% ipython --no-banner

In [1]: import numpy as np

In [2]: np.set_printoptions(precision=2, suppress=True, linewidth=140, legacy="1.25")

In [3]: out = np.array([[1, 1], [1, -1]])

In [4]: rng = np.random.default_rng(854)

In [5]: E = np.kron(out, np.kron(out, out))[rng.permutation(8)][:4]

In [6]: E
Out[6]: 
array([[ 1,  1, -1, -1,  1,  1, -1, -1],
       [ 1, -1,  1, -1, -1,  1, -1,  1],
       [ 1, -1, -1,  1, -1,  1,  1, -1],
       [ 1,  1, -1, -1, -1, -1,  1,  1]])

In [7]: gram = E.T @ E

In [8]: np.allclose(gram, gram.T)
Out[8]: True

In [9]: np.diag(gram)
Out[9]: array([4, 4, 4, 4, 4, 4, 4, 4])

In [10]: np.trace(gram), (E ** 2).sum()
Out[10]: (32, 32)

In [11]: gram
Out[11]: 
array([[ 4,  0, -2, -2, -2,  2,  0,  0],
       [ 0,  4, -2, -2,  2, -2,  0,  0],
       [-2, -2,  4,  0,  0,  0, -2,  2],
       [-2, -2,  0,  4,  0,  0,  2, -2],
       [-2,  2,  0,  0,  4,  0, -2, -2],
       [ 2, -2,  0,  0,  0,  4, -2, -2],
       [ 0,  0, -2,  2, -2, -2,  4,  0],
       [ 0,  0,  2, -2, -2, -2,  0,  4]])

In [12]: np.linalg.svd(E, compute_uv=False) ** 2
Out[12]: array([8., 8., 8., 8.])

In [13]: arr = np.load("run1.npy")

In [14]: arr
Out[14]: 
array([[-3.,  3.,  0.,  3.],
       [ 0., -5.,  1., -1.],
       [ 0., -1., -1.,  1.],
       [ 0.,  5., -1.,  1.]])

In [15]: left, sigma, VT = np.linalg.svd(arr)

In [16]: evecs = VT[:(sigma > 1e-8).sum()]

In [17]: x = arr[1] + 3 * arr[0] + rng.integers(2) * np.eye(4)[0]

In [18]: x
Out[18]: array([-8.,  4.,  1.,  8.])

In [19]: np.round(evecs.T @ evecs, 2) + 0
Out[19]: 
array([[ 0.67,  0.  , -0.33, -0.33],
       [ 0.  ,  1.  ,  0.  ,  0.  ],
       [-0.33,  0.  ,  0.67, -0.33],
       [-0.33,  0.  , -0.33,  0.67]])

In [20]: np.allclose(evecs.T @ evecs @ x, x)
Out[20]: False

In [21]: np.round(np.poly(arr), 2) + 0
Out[21]: array([ 1.,  8., 21., 18.,  0.])

In [22]: np.kron(np.eye(2, dtype=int), arr)
Out[22]: 
array([[-3.,  3.,  0.,  3., -0.,  0.,  0.,  0.],
       [ 0., -5.,  1., -1.,  0., -0.,  0., -0.],
       [ 0., -1., -1.,  1.,  0., -0., -0.,  0.],
       [ 0.,  5., -1.,  1.,  0.,  0., -0.,  0.],
       [-0.,  0.,  0.,  0., -3.,  3.,  0.,  3.],
       [ 0., -0.,  0., -0.,  0., -5.,  1., -1.],
       [ 0., -0., -0.,  0.,  0., -1., -1.,  1.],
       [ 0.,  0., -0.,  0.,  0.,  5., -1.,  1.]])

In [23]: np.round(np.linalg.eigvals(arr), 2) + 0
Out[23]: array([-3., -3., -2.,  0.])

In [24]: out = np.array([[-3, 3, -3, 2, 0]])

In [25]: M = out.T @ out

In [26]: M
Out[26]: 
array([[ 9, -9,  9, -6,  0],
       [-9,  9, -9,  6,  0],
       [ 9, -9,  9, -6,  0],
       [-6,  6, -6,  4,  0],
       [ 0,  0,  0,  0,  0]])

In [27]: out = np.array([[1, 6], [0, 2]])

In [28]: Z = np.kron(out, M)

In [29]: round(np.linalg.norm(Z, 2), 2), np.round(np.linalg.norm(out, 2) * np.linalg.norm(M, 2), 2)
Out[29]: (198.26, 198.26)

In [30]: np.linalg.matrix_rank(Z)
Out[30]: 2

In [31]: Z
Out[31]: 
array([[  9,  -9,   9,  -6,   0,  54, -54,  54, -36,   0],
       [ -9,   9,  -9,   6,   0, -54,  54, -54,  36,   0],
       [  9,  -9,   9,  -6,   0,  54, -54,  54, -36,   0],
       [ -6,   6,  -6,   4,   0, -36,  36, -36,  24,   0],
       [  0,   0,   0,   0,   0,   0,   0,   0,   0,   0],
       [  0,   0,   0,   0,   0,  18, -18,  18, -12,   0],
       [  0,   0,   0,   0,   0, -18,  18, -18,  12,   0],
       [  0,   0,   0,   0,   0,  18, -18,  18, -12,   0],
       [  0,   0,   0,   0,   0, -12,  12, -12,   8,   0],
       [  0,   0,   0,   0,   0,   0,   0,   0,   0,   0]])
